>>> import numpy as np
>>> import numpy.linalg as la
>>> np.set_printoptions(suppress=True, linewidth=100)
>>> rd = lambda a: np.round(a, 2) + 0
>>> Y = np.array([[-2, 0], [0, -5], [-2, 3]])
>>> arr = np.tile(Y, (2, 3))
>>> arr
array([[-2,  0, -2,  0, -2,  0],
       [ 0, -5,  0, -5,  0, -5],
       [-2,  3, -2,  3, -2,  3],
       [-2,  0, -2,  0, -2,  0],
       [ 0, -5,  0, -5,  0, -5],
       [-2,  3, -2,  3, -2,  3]])
>>> # rank 2
>>> np.argsort(-la.norm(arr, axis=0).round(6), kind="stable")[:3]
array([1, 3, 5])
>>> rd(la.norm(arr, 2) / la.norm(arr))
np.float64(0.92)
>>> la.matrix_rank(arr, rtol=0.1)
np.int64(2)
>>> la.cond(arr) > 100
np.True_
>>> rng = np.random.default_rng(117)
>>> idx = rng.permutation(6)
>>> idx
array([0, 3, 1, 4, 2, 5])
>>> Y = arr[idx][:, idx]
>>> rd(np.sort(np.abs(la.eigvals(Y))))
array([0., 0., 0., 0., 0., 6.])
>>> np.trace(Y)
np.int64(-6)
>>> rd(la.det(Y)), rd(la.det(arr[idx]))
(np.float64(0.0), np.float64(0.0))
>>> Y
array([[-2,  0,  0, -2, -2,  0],
       [-2,  0,  0, -2, -2,  0],
       [ 0, -5, -5,  0,  0, -5],
       [ 0, -5, -5,  0,  0, -5],
       [-2,  3,  3, -2, -2,  3],
       [-2,  3,  3, -2, -2,  3]])
>>> la.matrix_rank(Y, rtol=0.1)
np.int64(2)
>>> la.cond(Y) > 100
np.True_
>>> np.argsort(-la.norm(Y, axis=0).round(6), kind="stable")[:3]
array([1, 2, 5])
>>> x0 = np.array([2, -2, -2, -2, -1, 1])
>>> h1 = np.maximum(arr @ x0, 0)
>>> np.maximum(arr @ (3 * x0), 0)
array([ 6, 45,  0,  6, 45,  0])
>>> rd(np.tanh(arr @ x0))
array([ 0.96,  1.  , -1.  ,  0.96,  1.  , -1.  ])
